% ipython --no-banner

In [1]: import numpy as np

In [2]: np.set_printoptions(precision=2, suppress=True, linewidth=160)

In [3]: tidy = lambda a: np.round(a, 2) + 0

In [4]: F = np.load("m.npy")

In [5]: F
Out[5]: 
array([[10,  2, -6,  5],
       [ 2, 13, -3, -5],
       [-6, -3,  5,  1],
       [ 5, -5,  1, 14]])

In [6]: # looks like rank 3

In [7]: r0 = np.array([-1, 5])

In [8]: np.cross(F[2, :3], F[1, :3])
Out[8]: array([-56,  -8, -72])

In [9]: np.array([np.convolve(row, r0, "same") for row in F])
Out[9]: 
array([[-10,  48,  16, -35],
       [ -2,  -3,  68, -10],
       [  6, -27, -20,  24],
       [ -5,  30, -26,  -9]])

In [10]: print(np.correlate(F[2], F[1], "full"))
[ 30  33 -94 -71  56  23   2]

In [11]: ev, V = np.linalg.eigh(F)

In [12]: vec = np.array([-2, -2, -1, 3])

In [13]: print(vec @ F @ vec)
197

In [14]: K = np.loadtxt("data.csv", delimiter=",")

In [15]: K
Out[15]: 
array([[ 3.96, -3.38, -0.38],
       [-0.78, -1.99, -1.87],
       [ 4.99, -1.87,  0.45],
       [-0.13, -1.01, -2.54],
       [-2.01,  0.41,  0.68],
       [ 4.48, -4.38,  0.42],
       [ 3.62, -4.44,  0.68],
       [ 3.93, -3.09,  0.55],
       [-0.66,  1.38, -0.26],
       [-1.96,  0.2 , -1.66],
       [-2.14, -1.04,  0.73],
       [ 5.39, -4.99, -0.23],
       [-0.37, -1.17, -2.77],
       [ 4.63, -4.59, -0.6 ],
       [ 2.42, -2.64,  0.62],
       [ 4.13, -2.6 ,  0.55],
       [ 4.4 , -4.66,  0.56],
       [-2.4 ,  0.2 , -1.07],
       [ 2.45, -2.94, -0.14],
       [ 2.22, -3.3 , -0.21],
       [ 3.84, -3.62,  1.16],
       [-0.3 ,  0.46, -0.89],
       [ 3.56, -5.05,  1.11],
       [ 5.01, -4.04,  0.08],
       [-0.67,  0.12, -1.06],
       [ 4.45, -5.4 ,  1.19]])

In [16]: Xs = K - K.mean(axis=0)

In [17]: V = np.linalg.svd(Xs)[2][:1]

In [18]: B = Xs - Xs @ V.T @ V

In [19]: print(tidy((Xs @ V.T).std(axis=0)))
[3.26]

In [20]: np.linalg.norm(B, axis=1).round(6).argmax()
Out[20]: np.int64(2)

In [21]: tidy(B.std(axis=0))
Out[21]: array([0.5 , 0.68, 0.88])

In [22]: rng = np.random.default_rng(29181)

In [23]: B = K + rng.integers(-2, 3, (26, 1)) @ rng.integers(-2, 3, (1, 3))

In [24]: print(tidy(B))
[[ 4.96 -5.38  0.62]
 [ 0.22 -3.99 -0.87]
 [ 6.99 -5.87  2.45]
 [-0.13 -1.01 -2.54]
 [-4.01  4.41 -1.32]
 [ 4.48 -4.38  0.42]
 [ 1.62 -0.44 -1.32]
 [ 3.93 -3.09  0.55]
 [ 1.34 -2.62  1.74]
 [-1.96  0.2  -1.66]
 [-0.14 -5.04  2.73]
 [ 7.39 -8.99  1.77]
 [ 1.63 -5.17 -0.77]
 [ 6.63 -8.59  1.4 ]
 [ 3.42 -4.64  1.62]
 [ 5.13 -4.6   1.55]
 [ 4.4  -4.66  0.56]
 [-1.4  -1.8  -0.07]
 [ 0.45  1.06 -2.14]
 [ 2.22 -3.3  -0.21]
 [ 1.84  0.38 -0.84]
 [-0.3   0.46 -0.89]
 [ 5.56 -9.05  3.11]
 [ 7.01 -8.04  2.08]
 [ 0.33 -1.88 -0.06]
 [ 4.45 -5.4   1.19]]

In [25]: print(np.linalg.matrix_rank(B - K, tol=1e-8))
1

In [26]: print(tidy(np.abs(B - K).sum(axis=1)))
[4. 4. 8. 0. 8. 0. 8. 0. 8. 0. 8. 8. 8. 8. 4. 4. 0. 4. 8. 0. 8. 0. 8. 8. 4. 0.]

In [27]: tidy(np.linalg.svd(B - K, compute_uv=False))
Out[27]: array([18.,  0.,  0.])

In [28]: mat = np.load("a.npy")

In [29]: mat
Out[29]: 
array([[5., 1., 0., 0.],
       [0., 5., 1., 0.],
       [0., 0., 5., 1.],
       [0., 0., 0., 5.]])

In [30]: tidy(np.sort(np.linalg.eigvals(mat)))
Out[30]: array([5., 5., 5., 5.])

In [31]: np.prod(np.diag(mat)), tidy(np.linalg.det(mat))
Out[31]: (np.float64(625.0), np.float64(625.0))

In [32]: data = np.load("w.npy")

In [33]: data
Out[33]: 
array([[ 9.27, 10.44, -0.82],
       [ 9.21,  8.52,  1.29],
       [ 8.95,  9.04, -0.85],
       [10.69, 10.51, -0.13],
       [10.17,  9.58, -0.14],
       [11.18,  9.6 , -0.03],
       [10.04, 10.46,  1.82],
       [ 9.54, 10.25,  1.65],
       [ 8.99,  8.04, -0.76],
       [10.42,  9.19,  1.46]])

In [34]: D = np.linalg.norm(data[:, None] - data[None], axis=-1)

In [35]: D.mean(axis=1).argmax()
Out[35]: np.int64(8)

In [36]: tidy(D[:5, :5])
Out[36]: 
array([[0.  , 2.85, 1.44, 1.58, 1.42],
       [2.85, 0.  , 2.22, 2.86, 2.02],
       [1.44, 2.22, 0.  , 2.39, 1.51],
       [1.58, 2.86, 2.39, 0.  , 1.07],
       [1.42, 2.02, 1.51, 1.07, 0.  ]])

In [37]: D[6].round(6).argsort(kind="stable")[:4]
Out[37]: array([6, 7, 9, 3])

In [38]: print(np.linalg.matrix_rank(D ** 2))
5

In [39]: B = np.c_[data[:, :1] @ np.array([[3]]), np.array([3, 1, 0, 3, -3, 5, 3, 4, 1, 0])]

In [40]: tidy(B)
Out[40]: 
array([[27.81,  3.  ],
       [27.63,  1.  ],
       [26.85,  0.  ],
       [32.07,  3.  ],
       [30.51, -3.  ],
       [33.54,  5.  ],
       [30.12,  3.  ],
       [28.62,  4.  ],
       [26.97,  1.  ],
       [31.26,  0.  ]])

In [41]: tidy(np.linalg.norm(np.linalg.qr(data)[0].T @ B, axis=0) ** 2 / ((B ** 2).sum(axis=0) + 1e-12))
Out[41]: array([1.  , 0.44])

In [42]: print(np.linalg.matrix_rank(B))
2

In [43]: W0 = np.load("mat.npy")

In [44]: print(tidy(W0))
[[ 2.71 -0.56 -1.17]
 [ 0.58 -2.41 -1.7 ]
 [-2.84  0.15  0.95]
 [ 2.71 -0.55 -1.16]
 [-2.02  1.55  1.59]
 [-2.85  0.1   0.93]
 [ 2.14  2.01  0.63]
 [ 1.01  2.52  1.29]
 [ 0.27 -2.49 -1.66]
 [ 2.67 -0.64 -1.21]
 [-2.87 -0.77  0.38]
 [ 2.9   0.24 -0.72]
 [-2.87 -0.79  0.37]
 [ 2.46 -1.01 -1.38]
 [-2.24  1.31  1.5 ]
 [ 2.47  1.68  0.32]
 [ 2.13 -1.44 -1.55]]

In [45]: # looks like rank 2

In [46]: gram = np.cov(data, rowvar=False)

In [47]: print(np.argwhere(np.triu(np.abs(np.corrcoef(data.T)) > 0.8, 1)))
[]

In [48]: np.argsort(-data.std(axis=0).round(6), kind="stable")
Out[48]: array([2, 1, 0])

In [49]: print(tidy(gram))
[[0.59 0.28 0.17]
 [0.28 0.75 0.18]
 [0.17 0.18 1.18]]

In [50]: print(tidy(np.polyfit(data[:, 1], data[:, 0], 1)))
[0.37 6.26]

In [51]: X = rng.normal(size=(23, 3))

In [52]: X = 10 * X / np.linalg.norm(X, axis=1, keepdims=True)

In [53]: print(tidy(X))
[[ 8.29  5.38 -1.55]
 [-4.24  5.95 -6.82]
 [ 8.61 -5.06 -0.52]
 [ 9.79  1.9  -0.78]
 [ 6.31 -7.02 -3.3 ]
 [-4.42 -8.    4.05]
 [ 9.4   0.51  3.38]
 [ 2.22 -8.8   4.2 ]
 [ 7.54  6.42  1.39]
 [-6.63 -3.29 -6.73]
 [-2.77  5.91 -7.58]
 [ 3.68 -7.2   5.88]
 [ 4.49  3.47  8.24]
 [-7.32  1.32  6.68]
 [-8.65 -3.03 -4.01]
 [ 5.65 -2.27 -7.93]
 [ 5.99 -7.09 -3.72]
 [-6.67  4.99 -5.53]
 [ 1.49  3.8   9.13]
 [ 6.32 -0.32 -7.74]
 [-3.7  -3.5  -8.61]
 [ 7.95 -2.37  5.59]
 [-7.3   5.33 -4.27]]

In [54]: vec = np.array([-1, -1, 1])

In [55]: y = X @ vec

In [56]: tidy(np.linalg.pinv(X) @ X)
Out[56]: 
array([[1., 0., 0.],
       [0., 1., 0.],
       [0., 0., 1.]])

In [57]: y = y + 0.3 * rng.normal(size=23)

In [58]: print(tidy(y))
[-15.73  -8.25  -4.19 -12.96  -3.25  16.25  -6.19  10.46 -12.62   3.32 -10.74   9.27   0.37  12.51   7.88 -10.53  -2.46  -3.92   3.67 -13.68  -0.72   0.12
  -2.28]

In [59]: coef, *_ = np.linalg.lstsq(X, y)

In [60]: [round(float(np.linalg.norm(np.linalg.solve(X.T @ X + lam * np.eye(3), X.T @ y))), 2) for lam in (0, 1, 10, 100)]
Out[60]: [1.72, 1.72, 1.7, 1.48]

In [61]: Xs = X - X.mean(axis=0)

In [62]: V = np.linalg.svd(Xs)[2][:1]

In [63]: B = Xs - Xs @ V.T @ V

In [64]: tidy(B.std(axis=0))
Out[64]: array([2.94, 4.83, 4.3 ])

In [65]: np.linalg.norm(B, axis=1).round(6).argmax()
Out[65]: np.int64(13)

In [66]: tidy(np.diag(V.T @ V))
Out[66]: array([0.67, 0.04, 0.29])

In [67]: D = np.linalg.norm(X[:, None] - X[None], axis=-1)

In [68]: np.flatnonzero(D[22] < D.mean() / 2)
Out[68]: array([ 1, 10, 17, 22])

In [69]: print(tidy(D[:5, :5]))
[[ 0.   13.61 10.49  3.87 12.67]
 [13.61  0.   18.06 15.8  17.09]
 [10.49 18.06  0.    7.06  4.11]
 [ 3.87 15.8   7.06  0.    9.89]
 [12.67 17.09  4.11  9.89  0.  ]]

In [70]: D.mean(axis=1).argmax()
Out[70]: np.int64(13)

In [71]: tidy(np.linalg.norm(X, axis=1))
Out[71]: array([10., 10., 10., 10., 10., 10., 10., 10., 10., 10., 10., 10., 10., 10., 10., 10., 10., 10., 10., 10., 10., 10., 10.])

In [72]: print(np.linalg.matrix_rank(D ** 2))
4

In [73]: np.unravel_index(D.round(6).argmax(), D.shape)
Out[73]: (np.int64(12), np.int64(20))

In [74]: th = np.sort(rng.uniform(-2, 2, 18))

In [75]: m1 = np.c_[th, th ** 2, th ** 3] @ np.array([[1, 0, 1], [2, 0, 2], [0, 0, 1]])

In [76]: tidy(m1)
Out[76]: 
array([[ 5.28,  0.  , -1.51],
       [ 2.79,  0.  , -0.3 ],
       [ 2.02,  0.  , -0.1 ],
       [ 2.01,  0.  , -0.1 ],
       [ 1.05,  0.  ,  0.  ],
       [ 0.76,  0.  , -0.01],
       [ 0.17,  0.  , -0.09],
       [ 0.  ,  0.  , -0.13],
       [-0.05,  0.  , -0.14],
       [-0.11,  0.  , -0.15],
       [ 0.39,  0.  ,  0.4 ],
       [ 1.85,  0.  ,  2.26],
       [ 2.81,  0.  ,  3.69],
       [ 3.76,  0.  ,  5.26],
       [ 6.15,  0.  ,  9.68],
       [ 7.22,  0.  , 11.84],
       [ 8.17,  0.  , 13.87],
       [ 8.84,  0.  , 15.36]])

In [77]: B = m1 / np.linalg.norm(m1, axis=1)
Traceback (most recent call last):
  Cell In[77], line 1
    B = m1 / np.linalg.norm(m1, axis=1)
ValueError: operands could not be broadcast together with shapes (18,3) (18,) 


In [78]: B = m1 / np.linalg.norm(m1, axis=1, keepdims=True)

In [79]: gram = B @ B.T

In [80]: print(tidy(np.degrees(np.arccos(np.clip(gram[0, 16], -1, 1)))))
75.5

In [81]: print((gram - 2 * np.eye(18)).round(6).argmax(axis=1))
[ 1  2  3  2  5  4  0  8  9  8 11 12 13 12 15 16 17 16]

In [82]: tidy(np.linalg.norm(B, axis=1))
Out[82]: array([1., 1., 1., 1., 1., 1., 1., 1., 1., 1., 1., 1., 1., 1., 1., 1., 1., 1.])

In [83]: B = np.array([[-5, 0, 0], [-3, -4, 1], [-1, 0, -4]])

In [84]: tidy(np.einsum("ij->j", m1))
Out[84]: array([53.11,  0.  , 59.84])

In [85]: gram = np.cov(W0, rowvar=False)

In [86]: print(np.argwhere(np.triu(np.abs(np.corrcoef(W0.T)) > 0.8, 1)))
[]

In [87]: tidy(W0.std(axis=0))
Out[87]: array([2.33, 1.43, 1.17])

In [88]: gram.shape
Out[88]: (3, 3)

In [89]: print(np.argsort(-W0.std(axis=0).round(6), kind="stable"))
[0 1 2]

In [90]: tidy(np.median(W0, axis=0))
Out[90]: array([ 1.01, -0.55,  0.32])

In [91]: tidy(gram)
Out[91]: 
array([[ 5.77, -0.16, -1.84],
       [-0.16,  2.16,  1.42],
       [-1.84,  1.42,  1.45]])

In [92]: tidy(np.polyfit(W0[:, 0], W0[:, 1], 1))
Out[92]: array([-0.03, -0.05])

In [93]: tidy(np.linalg.eigvalsh(gram)[::-1])
Out[93]: array([6.55, 2.84, 0.  ])
